$ python3 -q
>>> import numpy as np
>>> import numpy.linalg as la
>>> np.set_printoptions(suppress=True, linewidth=140)
>>> def tidy(a):
...     return np.round(a, 1) + 0
... 
>>> M = np.load("arr.npy")
>>> M
array([[ 0.4,  0.2,  1. , -1. , -0.9],
       [ 0. , -0.7,  0.8, -0.7, -0.8],
       [ 0.9,  0. , -0.3,  0.8, -0.8],
       [ 1. ,  0.5, -0.9,  1. , -0.4],
       [-0.9, -0.9,  0.4, -0.1,  0.1],
       [ 1. ,  0.8,  0.9, -0.9, -0.9],
       [-0.3,  0.8, -1. ,  1. ,  1. ],
       [-0.2, -0.3, -0.7,  0.9,  0.4],
       [-0.2,  0.2,  0.5, -0.8,  0. ],
       [ 1. ,  1. , -0.9,  0.9, -0.2],
       [ 0.7,  0.2,  0.2,  0. , -0.5],
       [ 1. ,  1. , -1. ,  1. ,  0.9],
       [ 0.9,  0.9,  1. , -1. , -0.9],
       [ 1. ,  1. , -1. ,  1. ,  0.9],
       [ 0.8,  0.3,  0.8, -0.8, -0.8],
       [-1. , -0.7,  0.8, -1. ,  0.4],
       [-0.8,  0.3,  1. , -1. , -0.1]])
>>> # row 13 repeats row 11
>>> Xs = M - M.mean(axis=0)
>>> U, sigma, vt = la.svd(Xs, full_matrices=False)
>>> print(tidy(vt[0] * np.sign(vt[0, np.abs(vt[0]).argmax()])))
[ 0.2  0.2 -0.6  0.6  0.3]
>>> print(np.abs(U[:, 0]).argmax())
11
>>> la.matrix_rank(Xs)
np.int64(5)
>>> tidy(Xs.mean(axis=0))
array([0., 0., 0., 0., 0.])
>>> tidy((sigma ** 2).sum() ** 2 / (sigma ** 4).sum())
np.float64(2.1)
>>> F = np.load("test14.npy")
>>> F
array([[0, 0, 0],
       [0, 9, 0],
       [0, 0, 0]])
>>> # splits into 3 blocks
>>> hat = np.triu(np.array([[9, -9, 1], [1, -2, 4], [-4, -9, 0]]), 1) + np.eye(3)
>>> other = hat @ F @ la.inv(hat)
>>> np.poly(other)
array([ 1., -9.,  0.,  0.])
>>> print(tidy(la.det(F)))
0.0
>>> F @ F
array([[ 0,  0,  0],
       [ 0, 81,  0],
       [ 0,  0,  0]])
>>> (la.matrix_power((F != 0) + (F.T != 0) + np.eye(3), 3) > 0).astype(int)
array([[1, 0, 0],
       [0, 1, 0],
       [0, 0, 1]])
>>> (F != 0).astype(int)
array([[0, 0, 0],
       [0, 1, 0],
       [0, 0, 0]])
>>> tidy(np.sort(la.eigvals(F).real))
array([0., 0., 9.])
>>> mat = np.arange(6).reshape(3, 2) + 2
>>> mat
array([[2, 3],
       [4, 5],
       [6, 7]])
>>> x0 = np.array([3, 0])
>>> y = mat @ x0
>>> beta, lr = np.zeros(2), 1 / la.norm(mat, 2) ** 2
>>> for i in range(20):
...     beta -= lr * mat.T @ (mat @ beta - y)
...     if i % 5 == 0: print(i, round(la.norm(mat @ beta - y), 1))
... 
0 1.0
5 1.0
10 1.0
15 0.9
>>> tidy(beta)
array([1.3, 1.4])
>>> print(tidy(la.cond(mat)))
28.3
>>> x0 = np.array([2, 3])
>>> mat @ np.eye(2)[0]
array([2., 4., 6.])
>>> print(mat @ (2 * x0))
[26 46 66]
>>> la.norm(mat @ x0) <= la.norm(mat, 2) * la.norm(x0) + 1e-9
np.True_
>>> (mat @ x0).argmax()
np.int64(2)
>>> W0 = np.loadtxt("a.csv", delimiter=",")
>>> tidy(W0)
array([[ -8.2,   0. ,   8.8,  -2.5, -13.8],
       [ -6.8,   0. ,   7. ,  -2. , -11.7],
       [ -6.3,   0. ,   6.3,  -1.9, -10.8],
       [ -5.4,   0. ,   5.1,  -1.6,  -9.2],
       [ -4.8,   0. ,   4.3,  -1.4,  -8.2],
       [ -3.4,   0. ,   2.5,  -1.1,  -5.7],
       [ -2.9,   0. ,   1.8,  -1. ,  -4.7],
       [ -1.6,   0. ,   0.5,  -0.7,  -2.4],
       [ -1. ,   0. ,   0. ,  -0.6,  -1.4],
       [ -0.5,   0. ,  -0.1,  -0.4,  -0.7],
       [ -0.1,   0. ,  -0.1,  -0.1,  -0.1],
       [  0. ,   0. ,   0. ,   0. ,   0. ],
       [  0.3,   0. ,   0.2,   0.3,   0.2],
       [  0.3,   0. ,   0.2,   0.3,   0.2],
       [  0.7,   0. ,   0.5,   0.9,   0.5],
       [  0.7,   0. ,   0.6,   1. ,   0.5],
       [  1. ,   0. ,   0.7,   1.4,   0.6],
       [  2.1,   0. ,   1.6,   3.4,   0.8],
       [  3.9,   0. ,   2.3,   6.6,   1.2],
       [  4.3,   0. ,   2.4,   7.4,   1.3],
       [  5.1,   0. ,   2.5,   8.6,   1.5],
       [  5.8,   0. ,   2.6,   9.9,   1.7],
       [  6. ,   0. ,   2.6,  10.3,   1.8],
       [  6.1,   0. ,   2.6,  10.5,   1.8],
       [  6.2,   0. ,   2.6,  10.5,   1.8],
       [  6.4,   0. ,   2.6,  10.9,   1.9],
       [  7.7,   0. ,   2.6,  13.1,   2.3],
       [  7.8,   0. ,   2.6,  13.3,   2.4],
       [  9.1,   0. ,   2.5,  15.3,   2.8],
       [  9.9,   0. ,   2.4,  16.7,   3.1],
       [ 10.6,   0. ,   2.3,  17.7,   3.4],
       [ 11.2,   0. ,   2.2,  18.7,   3.7]])
>>> # null space of dimension 2
>>> la.matrix_rank(W0, rtol=0.1)
np.int64(2)
>>> tidy(la.norm(W0, 2) / la.norm(W0))
np.float64(0.9)
>>> arr = np.load("run15.npy")
>>> arr
array([[ 3,  2, -2,  0],
       [ 0,  0,  1, -2],
       [ 0,  0, -3,  3],
       [ 0,  0,  0,  1]])
>>> # triangular, det is the product of the diagonal
>>> tidy(la.norm(arr[1] - arr[2]))
np.float64(6.4)
>>> tidy(la.norm(arr[1], 1)), tidy(la.norm(arr[1], np.inf))
(np.float64(3.0), np.float64(2.0))
>>> la.norm(arr, axis=1).argmax()
np.int64(2)
>>> tidy(la.norm(arr, 2))
np.float64(5.2)
>>> tidy(la.norm(arr, axis=1))
array([4.1, 2.2, 4.2, 1. ])
